% ipython --no-banner

In [1]: import numpy as np

In [2]: np.set_printoptions(precision=2, suppress=True, linewidth=100, sign=" ")

In [3]: F = np.diag(np.array([-5, -3, -2, 4, -3, 0, -1, 0]))

In [4]: print(F)
[[-5  0  0  0  0  0  0  0]
 [ 0 -3  0  0  0  0  0  0]
 [ 0  0 -2  0  0  0  0  0]
 [ 0  0  0  4  0  0  0  0]
 [ 0  0  0  0 -3  0  0  0]
 [ 0  0  0  0  0  0  0  0]
 [ 0  0  0  0  0  0 -1  0]
 [ 0  0  0  0  0  0  0  0]]

In [5]: # rows 5 and 7 are equal

In [6]: C2 = F.T @ F

In [7]: print(np.allclose(C2, C2.T))
True

In [8]: print(np.linalg.svd(F, compute_uv=False) ** 2)
[ 25.  16.   9.   9.   4.   1.   0.   0.]

In [9]: print(np.trace(C2), (F ** 2).sum())
64 64

In [10]: print((F @ F.T).shape)
(8, 8)

In [11]: feats = np.load("test13.npy")

In [12]: print(feats)
[[ 6 -3 -4  5 -8  3  0  0  0  5  9 -7 -7  0]
 [ 0 -3 -6 -2  7  1  2 -4 -1 -4  4 -8  2 -4]
 [ 0  0  3 -9 -8  5 -8 -3  0 -6 -3  8 -4 -5]
 [ 0  0  0 -5  2  4 -6  6  9 -6  6 -2 -2 -6]
 [ 0  0  0  0  3  6  9  6  8  2 -7 -4  6 -7]
 [ 0  0  0  0  0  2  4  9 -3  8  1 -4  9  4]
 [ 0  0  0  0  0  0  4 -1 -4  7  5  0  7 -4]
 [ 0  0  0  0  0  0  0  2 -6  1 -2 -5  0  3]
 [ 0  0  0  0  0  0  0  0 -2 -5  0 -3 -9 -1]
 [ 0  0  0  0  0  0  0  0  0 -5 -1  8 -9 -2]
 [ 0  0  0  0  0  0  0  0  0  0  5  2  6  5]
 [ 0  0  0  0  0  0  0  0  0  0  0  9 -4  8]
 [ 0  0  0  0  0  0  0  0  0  0  0  0  6 -7]
 [ 0  0  0  0  0  0  0  0  0  0  0  0  0  6]]

In [13]: def softmax(z):
    ...:     e = np.exp(z - z.max(axis=-1, keepdims=True))
    ...:     return e / e.sum(axis=-1, keepdims=True)
    ...: 

In [14]: print(np.round(softmax(feats[3] + 3), 2) + 0)
[ 0.    0.    0.    0.    0.    0.01  0.    0.04  0.9   0.    0.04  0.    0.    0.  ]

In [15]: print(np.round(softmax(10 * feats[3]), 2) + 0)
[ 0.  0.  0.  0.  0.  0.  0.  0.  1.  0.  0.  0.  0.  0.]

In [16]: att = feats @ feats.T / np.sqrt(14)

In [17]: print(np.round(softmax(att)[3] @ feats, 2) + 0)
[ 0.  0.  0. -5.  2.  4. -6.  6.  9. -6.  6. -2. -2. -6.]

In [18]: m1 = np.array([[-1.99, -0.02, -0.06, -0.12, -0.15, 0.02],
    ...:     [-0.02, -0.53, 1.54, -0.14, -0.61, -0.2],
    ...:     [-0.06, 1.54, -0.24, 0.21, -0.03, -0.46],
    ...:     [-0.12, -0.14, 0.21, -0.18, 1.5, 1.06],
    ...:     [-0.15, -0.61, -0.03, 1.5, 0.69, -0.93],
    ...:     [0.02, -0.2, -0.46, 1.06, -0.93, 1.25]])

In [19]: # symmetric, so the eigenvalues are real

In [20]: evals, V = np.linalg.eigh(m1)

In [21]: x = np.array([-1, 3, 3, 0, -2, 2])

In [22]: print(np.round(V * np.abs(evals) @ V.T, 2) + 0)
[[ 2.    0.02  0.02  0.02  0.    0.01]
 [ 0.02  1.69 -0.37 -0.23 -0.06 -0.14]
 [ 0.02 -0.37  1.56 -0.28 -0.07 -0.17]
 [ 0.02 -0.23 -0.28  1.83 -0.04 -0.11]
 [ 0.   -0.06 -0.07 -0.04  1.99 -0.03]
 [ 0.01 -0.14 -0.17 -0.11 -0.03  1.93]]

In [23]: f = np.array([-4, 5, 1])

In [24]: print(np.correlate(m1[3], m1[4], "full"))
[ 0.11  0.05 -0.47  0.11 -1.13 -0.12  2.88  1.62 -0.92 -0.87 -0.16]

In [25]: print(np.cross(m1[3, :3], m1[4, :3]))
[ 0.13 -0.04  0.05]

In [26]: print(np.convolve(m1[3], f))
[ 0.48 -0.04 -1.66  1.63 -6.69  3.08  6.8   1.06]

In [27]: print(softmax(m1).sum(axis=1))
[ 1.  1.  1.  1.  1.  1.]

In [28]: att = m1 @ m1.T / np.sqrt(6)

In [29]: print(np.round(softmax(att)[0] @ m1, 2) + 0)
[-1.03  0.    0.07  0.18 -0.01  0.08]

In [30]: print(softmax(att).round(6).argmax(axis=1))
[ 0  1  2  3  4  5]

In [31]: data = np.loadtxt("layer9.csv", delimiter=",")

In [32]: print(data)
[[-9. -3. -3. -6. -9. -3. -6.  0. -6. -3. -9. -9. -3. -9. -6. -9.]
 [ 0.  0.  0.  0.  0.  0.  0.  0.  0.  0.  0.  0.  0.  0.  0.  0.]
 [ 0.  0.  0.  0.  0.  0.  0.  0.  0.  0.  0.  0.  0.  0.  0.  0.]
 [-9. -3. -3. -6. -9. -3. -6.  0. -6. -3. -9. -9. -3. -9. -6. -9.]
 [ 0.  0.  0.  0.  0.  0.  0.  0.  0.  0.  0.  0.  0.  0.  0.  0.]
 [-3. -1. -1. -2. -3. -1. -2.  0. -2. -1. -3. -3. -1. -3. -2. -3.]
 [-3. -1. -1. -2. -3. -1. -2.  0. -2. -1. -3. -3. -1. -3. -2. -3.]
 [-9. -3. -3. -6. -9. -3. -6.  0. -6. -3. -9. -9. -3. -9. -6. -9.]
 [ 6.  2.  2.  4.  6.  2.  4.  0.  4.  2.  6.  6.  2.  6.  4.  6.]
 [-6. -2. -2. -4. -6. -2. -4.  0. -4. -2. -6. -6. -2. -6. -4. -6.]
 [ 6.  2.  2.  4.  6.  2.  4.  0.  4.  2.  6.  6.  2.  6.  4.  6.]]

In [33]: # columns 1 and 2 are equal

In [34]: print(np.argsort(-np.linalg.norm(data, axis=0).round(6), kind="stable")[:3])
[  0   4  10]

In [35]: print(round(np.linalg.norm(data, 2) / np.linalg.norm(data), 2))
1.0

In [36]: print(np.linalg.cond(data) > 100)
True

In [37]: x = np.array([6, 9, 7, 1, 3, 5])

In [38]: rhs = m1 @ x

In [39]: print(rhs)
[-13.01   2.92   9.64   9.11  -7.68  -0.38]

In [40]: print(np.linalg.solve(m1, rhs + m1[:, 5]))
[ 6.  9.  7.  1.  3.  6.]

In [41]: print(np.round(np.linalg.solve(m1, m1[:, 3]), 2) + 0)
[ 0.  0.  0.  1.  0.  0.]

In [42]: print(np.linalg.solve(m1, 4 * rhs))
[ 24.  36.  28.   4.  12.  20.]

In [43]: X = np.loadtxt("arr.csv", delimiter=",")

In [44]: print(X)
[[ 4.02 -7.    0.    5.   -7.    5.  ]
 [-5.   -5.98 -9.    3.   -2.    1.  ]
 [-7.    4.    1.02 -2.   -4.   -6.  ]
 [ 2.   -4.   -3.    1.02 -3.    5.  ]
 [ 4.   -1.    5.   -3.   -7.98  5.  ]
 [ 4.   -7.    0.    5.   -7.    5.02]]

In [45]: print(np.round(softmax(X[4] + 4), 2) + 0)
[ 0.16  0.    0.42  0.    0.    0.42]

In [46]: print(softmax(X).sum(axis=1))
[ 1.  1.  1.  1.  1.  1.]

In [47]: att = X @ X.T / np.sqrt(6)

In [48]: print(np.round(softmax(att), 2) + 0)
[[ 0.5   0.    0.    0.    0.    0.5 ]
 [ 0.    1.    0.    0.    0.    0.  ]
 [ 0.    0.    1.    0.    0.    0.  ]
 [ 0.49  0.    0.    0.    0.    0.51]
 [ 0.    0.    0.    0.    1.    0.  ]
 [ 0.5   0.    0.    0.    0.    0.5 ]]

In [49]: print(softmax(att)[4] @ X)
[ 4.   -1.    5.   -3.   -7.98  5.  ]

In [50]: print(np.round(softmax(att + np.triu(np.full(att.shape, -np.inf), 1)), 2) + 0)
[[ 1.   0.   0.   0.   0.   0. ]
 [ 0.   1.   0.   0.   0.   0. ]
 [ 0.   0.   1.   0.   0.   0. ]
 [ 1.   0.   0.   0.   0.   0. ]
 [ 0.   0.   0.   0.   1.   0. ]
 [ 0.5  0.   0.   0.   0.   0.5]]
